$ python -q
>>> import numpy as np
>>> import numpy.linalg as la
>>> np.set_printoptions(precision=3, suppress=True, linewidth=140)
>>> def rnd(a):
...     return np.round(a, 3) + 0
... 
>>> mat = 0.2 ** np.abs(np.subtract.outer(np.arange(8), np.arange(8)))
>>> rnd(mat)
array([[1.   , 0.2  , 0.04 , 0.008, 0.002, 0.   , 0.   , 0.   ],
       [0.2  , 1.   , 0.2  , 0.04 , 0.008, 0.002, 0.   , 0.   ],
       [0.04 , 0.2  , 1.   , 0.2  , 0.04 , 0.008, 0.002, 0.   ],
       [0.008, 0.04 , 0.2  , 1.   , 0.2  , 0.04 , 0.008, 0.002],
       [0.002, 0.008, 0.04 , 0.2  , 1.   , 0.2  , 0.04 , 0.008],
       [0.   , 0.002, 0.008, 0.04 , 0.2  , 1.   , 0.2  , 0.04 ],
       [0.   , 0.   , 0.002, 0.008, 0.04 , 0.2  , 1.   , 0.2  ],
       [0.   , 0.   , 0.   , 0.002, 0.008, 0.04 , 0.2  , 1.   ]])
>>> U, sigma, VT = la.svd(mat, full_matrices=False)
>>> U.shape, sigma.shape, VT.shape
((8, 8), (8,), (8, 8))
>>> rnd(VT @ VT.T)
array([[1., 0., 0., 0., 0., 0., 0., 0.],
       [0., 1., 0., 0., 0., 0., 0., 0.],
       [0., 0., 1., 0., 0., 0., 0., 0.],
       [0., 0., 0., 1., 0., 0., 0., 0.],
       [0., 0., 0., 0., 1., 0., 0., 0.],
       [0., 0., 0., 0., 0., 1., 0., 0.],
       [0., 0., 0., 0., 0., 0., 1., 0.],
       [0., 0., 0., 0., 0., 0., 0., 1.]])
>>> (sigma > 1e-8).sum()
np.int64(8)
>>> rnd(np.sqrt((sigma ** 2).sum())), rnd(la.norm(mat))
(np.float64(2.929), np.float64(2.929))
>>> rnd(sigma)
array([1.451, 1.323, 1.163, 1.007, 0.879, 0.782, 0.717, 0.679])
>>> cov = mat.T @ mat
>>> rnd(la.eigvalsh(cov)[::-1])
array([2.105, 1.751, 1.351, 1.015, 0.772, 0.612, 0.513, 0.461])
>>> Y = np.array([[1, -2, 1],
...     [0, 1, -2],
...     [2, 1, 2],
...     [-2, -2, 0],
...     [-1, 1, -1],
...     [2, 2, -2],
...     [-1, 2, 0],
...     [-1, 1, 1]])
>>> la.matrix_rank(mat @ Y)
np.int64(3)
>>> rnd(np.einsum("ij->j", mat))
array([1.25 , 1.45 , 1.49 , 1.498, 1.498, 1.49 , 1.45 , 1.25 ])
>>> K = np.loadtxt("x.csv", delimiter=",")
>>> K
array([[ 4.016,  0.014,  1.975,  4.013,  2.972,  3.008,  5.016],
       [ 3.993,  0.04 ,  1.987,  4.014,  3.01 ,  3.001,  5.012],
       [ 4.017,  0.032,  1.989,  3.974,  2.998,  2.974,  4.993],
       [ 3.986,  0.019,  1.998,  3.978,  2.988,  2.971,  4.998],
       [ 4.016,  0.   ,  1.978,  4.029,  2.993,  2.973,  4.998],
       [ 4.026, -0.001,  1.997,  4.025,  3.03 ,  3.016,  4.985],
       [ 3.969,  0.043,  2.   ,  4.022,  3.013,  2.995,  5.041],
       [ 4.006,  0.031,  1.988,  3.985,  2.996,  3.04 ,  4.963],
       [ 3.957,  0.015,  2.039,  4.022,  3.015,  3.047,  5.015],
       [ 4.016,  0.05 ,  2.032,  4.008,  3.024,  3.003,  5.018],
       [ 3.984,  0.01 ,  1.991,  3.996,  3.031,  2.993,  4.995],
       [ 2.035,  2.993,  2.982,  2.006,  1.965,  5.029, -0.017],
       [ 1.995,  3.005,  2.98 ,  1.953,  2.038,  4.978,  0.012],
       [ 2.004,  3.01 ,  2.992,  2.009,  2.048,  5.039,  0.028],
       [ 2.012,  3.037,  3.015,  1.992,  2.011,  5.041, -0.021],
       [ 1.989,  2.952,  2.986,  1.982,  2.004,  5.025,  0.009],
       [ 2.003,  2.989,  3.036,  1.955,  1.988,  5.001,  0.037],
       [ 1.991,  3.006,  3.01 ,  2.017,  2.029,  4.958, -0.023],
       [ 1.992,  3.022,  3.003,  1.997,  1.962,  5.02 ,  0.032],
       [ 1.965,  3.024,  2.992,  2.055,  2.016,  4.976, -0.015],
       [ 1.997,  2.952,  2.993,  1.976,  2.011,  5.03 , -0.007],
       [ 2.008,  2.956,  2.982,  1.987,  1.996,  5.008,  0.041],
       [ 0.977,  1.01 , -0.035,  3.019,  5.021,  2.989,  0.994],
       [ 0.975,  1.003,  0.01 ,  3.028,  5.024,  3.002,  1.007],
       [ 0.987,  1.005,  0.011,  2.999,  5.025,  3.006,  0.991],
       [ 0.986,  1.014, -0.021,  2.986,  4.972,  2.96 ,  1.002],
       [ 0.982,  0.962,  0.024,  2.968,  4.957,  2.992,  1.006],
       [ 1.011,  1.01 ,  0.004,  2.994,  5.033,  3.   ,  1.   ],
       [ 0.985,  1.015, -0.008,  2.978,  4.981,  2.97 ,  0.969],
       [ 0.982,  1.022,  0.019,  2.979,  5.007,  2.971,  0.997],
       [ 1.02 ,  0.988,  0.007,  2.985,  4.993,  2.962,  1.007],
       [ 0.983,  1.018,  0.004,  2.982,  4.99 ,  2.973,  0.986],
       [ 0.96 ,  0.973,  0.004,  3.006,  4.983,  3.012,  1.015]])
>>> Y = np.c_[K[:, :1] @ np.array([[1]]), np.array([2, 8, 8, 2, 1, -5, 5, 4, -1, 4, 8, 0, 2, 9, 0, -4, 1, -4, 2, -7, 6, 5, 2, -5, -9, 0, 7, -3, -2, -9, 3, 9, 6])]
>>> Y
array([[ 4.016,  2.   ],
       [ 3.993,  8.   ],
       [ 4.017,  8.   ],
       [ 3.986,  2.   ],
       [ 4.016,  1.   ],
       [ 4.026, -5.   ],
       [ 3.969,  5.   ],
       [ 4.006,  4.   ],
       [ 3.957, -1.   ],
       [ 4.016,  4.   ],
       [ 3.984,  8.   ],
       [ 2.035,  0.   ],
       [ 1.995,  2.   ],
       [ 2.004,  9.   ],
       [ 2.012,  0.   ],
       [ 1.989, -4.   ],
       [ 2.003,  1.   ],
       [ 1.991, -4.   ],
       [ 1.992,  2.   ],
       [ 1.965, -7.   ],
       [ 1.997,  6.   ],
       [ 2.008,  5.   ],
       [ 0.977,  2.   ],
       [ 0.975, -5.   ],
       [ 0.987, -9.   ],
       [ 0.986,  0.   ],
       [ 0.982,  7.   ],
       [ 1.011, -3.   ],
       [ 0.985, -2.   ],
       [ 0.982, -9.   ],
       [ 1.02 ,  3.   ],
       [ 0.983,  9.   ],
       [ 0.96 ,  6.   ]])
>>> la.matrix_rank(Y)
np.int64(2)
>>> rnd(la.lstsq(K, Y[:, 0])[0])
array([1., 0., 0., 0., 0., 0., 0.])
>>> rnd(la.norm(Y - K @ la.lstsq(K, Y)[0], axis=0))
array([ 0.   , 23.981])
>>> rnd(la.norm(la.qr(K)[0].T @ Y, axis=0) ** 2 / ((Y ** 2).sum(axis=0) + 1e-12))
array([1.   , 0.357])
>>> rng = np.random.default_rng(729)
>>> Y = K + rng.integers(-2, 3, (33, 3)) @ rng.integers(-2, 3, (3, 7))
>>> rnd(Y)
array([[ 8.016,  0.014,  5.975,  3.013,  0.972,  3.008,  7.016],
       [ 5.993,  4.04 ,  3.987, 10.014,  3.01 , 13.001, 13.012],
       [ 9.017,  1.032, -0.011,  6.974, -1.002,  8.974, 10.993],
       [ 2.986,  2.019,  4.998,  5.978,  4.988,  5.971,  6.998],
       [ 0.016,  2.   ,  3.978,  6.029,  6.993,  4.973,  4.998],
       [-5.974, -0.001,  3.997,  2.025, 11.03 , -2.984, -3.015],
       [ 6.969,  1.043,  2.   ,  6.022,  1.013,  6.995,  9.041],
       [10.006,  1.031,  2.988,  5.985, -1.004,  8.04 , 10.963],
       [-3.043,  1.015,  4.039,  4.022,  9.015,  1.047,  1.015],
       [11.016, -2.95 , -5.968,  3.008, -4.976,  3.003,  7.018],
       [-1.016,  3.01 ,  7.991,  5.996,  9.031,  4.993,  4.995],
       [ 6.035,  5.993,  3.982,  7.006, -0.035, 14.029,  7.983],
       [-0.005,  5.005, 10.98 ,  1.953,  6.038,  4.978,  0.012],
       [-2.996,  5.01 ,  9.992,  2.009,  8.048,  4.039, -1.972],
       [ 4.012,  5.037,  7.015,  3.992,  2.011,  9.041,  3.979],
       [-3.011,  3.952,  2.986,  2.982,  6.004,  5.025, -1.991],
       [ 4.003,  2.989,  9.036, -0.045,  1.988,  3.001,  0.037],
       [-7.009,  4.006,  7.01 ,  1.017, 10.029,  0.958, -6.023],
       [ 3.992,  5.022,  7.003,  3.997,  1.962,  9.02 ,  4.032],
       [ 5.965,  3.024,  6.992,  1.055,  0.016,  4.976,  1.985],
       [-1.003,  5.952,  6.993,  4.976,  6.011,  9.03 ,  1.993],
       [ 3.008,  5.956,  2.982,  6.987,  1.996, 13.008,  6.041],
       [ 0.977,  3.01 ,  5.965,  4.019,  7.021,  4.989,  2.994],
       [ 2.975,  1.003, -1.99 ,  4.028,  3.024,  5.002,  3.007],
       [ 6.987,  3.005,  0.011,  6.999,  1.025, 11.006,  8.991],
       [-0.014, -0.986, -1.021, -0.014,  4.972, -2.04 , -2.998],
       [ 0.982,  2.962,  6.024,  3.968,  6.957,  4.992,  3.006],
       [ 1.011,  3.01 ,  6.004,  3.994,  7.033,  5.   ,  3.   ],
       [ 7.985,  1.015, -3.008,  4.978, -1.019,  7.97 ,  6.969],
       [-7.018,  1.022,  0.019,  1.979, 11.007, -1.029, -5.003],
       [ 1.02 ,  4.988,  4.007,  7.985,  6.993, 10.962,  7.007],
       [-0.017,  1.018, -2.996,  3.982,  4.99 ,  3.973,  0.986],
       [ 4.96 , -2.027, -8.996,  2.006, -1.017,  2.012,  1.015]])
>>> rnd(la.svd(Y - K, compute_uv=False))
array([45.224, 34.407, 16.09 ,  0.   ,  0.   ,  0.   ,  0.   ])
>>> la.matrix_rank(Y - K, tol=1e-8)
np.int64(3)
>>> E = np.array([[2, 6, 6, 9, 0, 4, 8, 4],
...     [9, 4, 8, 2, 5, 7, 6, 3],
...     [2, 7, 1, 7, 5, 9, 6, 5]])
>>> x0 = np.array([0, 2, 1, 0, 0, 0, 1, 2])
>>> h1 = np.maximum(E @ x0, 0)
>>> np.maximum(E @ x0, 0) - np.maximum(-E @ x0, 0)
array([34, 28, 31])
>>> np.maximum(E @ (3 * x0), 0)
array([102,  84,  93])
>>> h1
array([34, 28, 31])
>>> np.flatnonzero(h1 > 1e-9)
array([0, 1, 2])
>>> Y = E[0, 0] * E[1:] - np.outer(E[1:, 0], E[0])
>>> Y
array([[  0, -46, -38, -77,  10, -22, -60, -30],
       [  0,   2, -10,  -4,  10,  10,  -4,   2]])
>>> np.flatnonzero(~Y.round(6).any(axis=1))
array([], dtype=int64)
>>> la.matrix_rank(Y), la.matrix_rank(E)
(np.int64(2), np.int64(3))
>>> U, sigma, VT = la.svd(Y, full_matrices=False)
>>> (sigma > 1e-8).sum()
np.int64(2)
>>> rnd(np.abs(VT[0]))
array([0.   , 0.379, 0.318, 0.638, 0.086, 0.178, 0.498, 0.247])
>>> rnd(U.T @ U)
array([[1., 0.],
       [0., 1.]])
>>> np.allclose(U * sigma @ VT, Y)
True
>>> rnd(sigma)
array([120.844,  17.602])
>>> rnd(VT @ VT.T)
array([[1., 0.],
       [0., 1.]])
>>> rnd(U.T @ Y @ VT.T)
array([[120.844,   0.   ],
       [  0.   ,  17.602]])
>>> rnd(np.cumsum(sigma ** 2) / np.sum(sigma ** 2))
array([0.979, 1.   ])
>>> W0 = np.load("data.npy")
>>> W0
array([[ 2, -1,  0, -3],
       [-1,  2,  0, -1],
       [ 0,  0, -1,  1],
       [ 0,  0,  0,  0],
       [ 2, -1,  1,  0],
       [ 0,  0,  0,  0],
       [ 1, -2, -1, -2],
       [ 2, -1,  1,  0],
       [ 0,  0,  0,  0],
       [ 2, -1,  1,  0],
       [ 2, -1,  1,  0],
       [ 0,  0, -1,  1],
       [ 0,  0,  0,  0]])
>>> x0 = np.array([3, 0, -1, 0])
>>> rhs = W0 @ x0
>>> rnd(la.lstsq(W0, rhs)[0])
array([ 3.,  0., -1.,  0.])
>>> rhs = rhs + 0.05 * rng.normal(size=13)
>>> rnd(rhs)
array([ 6.063, -3.085,  1.014, -0.088,  4.97 ,  0.016,  4.057,  5.027, -0.078,  5.001,  4.975,  0.997, -0.027])
>>> coef, *_ = la.lstsq(W0, rhs)
>>> coef.round()
array([ 3., -0., -1., -0.])
